>>> import numpy as np
>>> np.set_printoptions(precision=1, suppress=True, linewidth=160, sign=" ")
>>> W0 = np.load("dump.npy")
>>> print(W0.round(1) + 0)
[[-0.1  0.6 -0.5  1.4]
 [-0.1  1.5 -0.3  0.3]
 [ 0.   1.3 -0.4  0.4]]
>>> W1 = np.array([[-8, 7, -9, -5, -5],
...     [8, 3, 6, -1, -9],
...     [-3, 0, -8, 6, -9],
...     [-7, -7, -2, -2, 9]])
>>> b = np.array([-2, 2, -2, -2, 1])
>>> act = np.maximum(W0 @ W1 + b, 0)
>>> print(act)
[[  0.    0.    3.7   0.   13.2]
 [  9.6   3.7   9.7   0.    0. ]
 [  6.5   3.1   8.1   0.    0. ]]
>>> Z = np.array([[0, -1], [1, 2], [-2, 2], [-3, 0], [1, -2]])
>>> print((act @ Z).round(6).argmax(axis=1))
[ 0  1  1]
>>> rng = np.random.default_rng(185530)
>>> A2 = W0 + rng.integers(-2, 3, (3, 2)) @ rng.integers(-2, 3, (2, 4))
>>> print(A2)
[[ 3.9  4.6  2.5 -2.6]
 [ 1.9  3.5  2.7 -1.7]
 [ 4.   5.3  1.6 -3.6]]
>>> print(np.abs(A2 - W0).sum(axis=1))
[ 15.   9.  14.]
>>> print(np.linalg.matrix_rank(A2 - W0, tol=1e-8))
2
>>> print(round(float(W0[1] @ W0[2]), 1))
2.2
>>> print(np.linalg.norm(W0, axis=1).argmax())
0
>>> A2 = W0 / np.sqrt((W0 ** 2).mean(axis=1, keepdims=True))
>>> print(A2[1])
[-0.1  1.9 -0.4  0.4]
>>> print(np.linalg.matrix_rank(A2) == np.linalg.matrix_rank(W0))
True
>>> print(np.round(W0 - W0.mean(axis=1, keepdims=True), 1) + 0)
[[-0.4  0.2 -0.8  1. ]
 [-0.4  1.2 -0.6  0. ]
 [-0.3  1.  -0.7  0.1]]
>>> X = np.load("w.npy")
>>> print(X)
[[-0.4 -1.9 -9.1 -1.9]
 [ 0.7 -0.4 -2.5 -0.9]
 [ 1.1 -0.5 -1.1 -1.8]]
>>> A2 = X / np.sqrt((X ** 2).mean(axis=1, keepdims=True))
>>> print(np.linalg.matrix_rank(A2) == np.linalg.matrix_rank(X))
True
>>> print(np.linalg.norm(A2, axis=1))
[ 2.  2.  2.]
>>> print(np.linalg.matrix_rank(X - X.mean(axis=1, keepdims=True)))
3
>>> print(X - X.mean(axis=1, keepdims=True))
[[ 2.9  1.4 -5.8  1.4]
 [ 1.5  0.4 -1.7 -0.1]
 [ 1.7  0.1 -0.5 -1.2]]
>>> feats = -1 * np.eye(4) + np.ones((4, 4))
>>> print(feats)
[[ 0.  1.  1.  1.]
 [ 1.  0.  1.  1.]
 [ 1.  1.  0.  1.]
 [ 1.  1.  1.  0.]]
>>> T = np.stack([W0, -2 * W0, W0[::-1]])
>>> print((T @ W0.T).shape)
(3, 3, 3)
>>> print(np.linalg.matrix_rank(T.reshape(3, -1)))
2
>>> print(T.sum(axis=0))
[[ 0.1  0.7  0.1 -1. ]
 [ 0.   0.   0.   0. ]
 [-0.1 -0.7 -0.1  1. ]]
>>> print(T.shape)
(3, 3, 4)
>>> print(np.linalg.matrix_rank(T))
[ 3  3  3]
>>> sig = 3 * 0.7 ** np.arange(3)
>>> q, _ = np.linalg.qr(np.array([[0.3, 0.6, 0.1], [-0.1, -1.3, 0.3], [-0.8, 0.7, -1.2]]))
>>> data = rng.normal(size=(26, 3)) * sig @ q
>>> print(data.round(1) + 0)
[[-2.7  0.7  2.2]
 [ 0.6 -2.1  2.8]
 [-2.2  0.9  0. ]
 [ 1.1 -0.7 -4.5]
 [ 0.2 -0.2  2.8]
 [-0.4  2.5 -0.7]
 [ 3.2 -2.4  2.8]
 [-1.3  2.8  0.2]
 [ 1.3 -1.   2.5]
 [-0.5 -1.6 -2.1]
 [-1.7  0.8  2. ]
 [ 1.4 -2.2 -0.9]
 [ 0.7 -0.5 -5.1]
 [ 1.2  1.3 -2.1]
 [-1.4 -4.5 -2.1]
 [ 0.1 -4.6  0.1]
 [-0.3  2.5  1.4]
 [ 0.8 -1.5 -1.3]
 [ 0.2 -4.   3.5]
 [-0.6  2.3  3.1]
 [ 0.6 -2.6  0.3]
 [ 1.  -0.1 -4.8]
 [-2.3  4.5 -0.6]
 [-0.2 -0.3  4. ]
 [-2.9 -0.3 -0.1]
 [ 0.2 -0.7  0.9]]
>>> A2 = np.c_[data[:, :2] @ np.array([[0, 2], [5, 4]]), np.array([2, -1, 1, -1, 1, -3, -1, -1, -3, -1, 1, -3, -1, 3, -3, 3, -3, 3, 2, -2, 1, 3, -3, -1, 1, -3])]
>>> print(A2)
[[  3.7  -2.5   2. ]
 [-10.4  -7.1  -1. ]
 [  4.4  -0.8   1. ]
 [ -3.7  -0.8  -1. ]
 [ -1.1  -0.4   1. ]
 [ 12.7   9.4  -3. ]
 [-12.2  -3.4  -1. ]
 [ 13.9   8.5  -1. ]
 [ -5.2  -1.5  -3. ]
 [ -7.8  -7.3  -1. ]
 [  3.9  -0.3   1. ]
 [-10.8  -5.8  -3. ]
 [ -2.5  -0.6  -1. ]
 [  6.4   7.6   3. ]
 [-22.3 -20.7  -3. ]
 [-23.1 -18.3   3. ]
 [ 12.6   9.5  -3. ]
 [ -7.5  -4.5   3. ]
 [-19.8 -15.5   2. ]
 [ 11.5   8.1  -2. ]
 [-13.   -9.2   1. ]
 [ -0.4   1.6   3. ]
 [ 22.3  13.2  -3. ]
 [ -1.6  -1.7  -1. ]
 [ -1.3  -6.8   1. ]
 [ -3.6  -2.5  -3. ]]
>>> print(np.linalg.matrix_rank(np.c_[data, A2]))
4
>>> print(np.linalg.matrix_rank(A2))
3
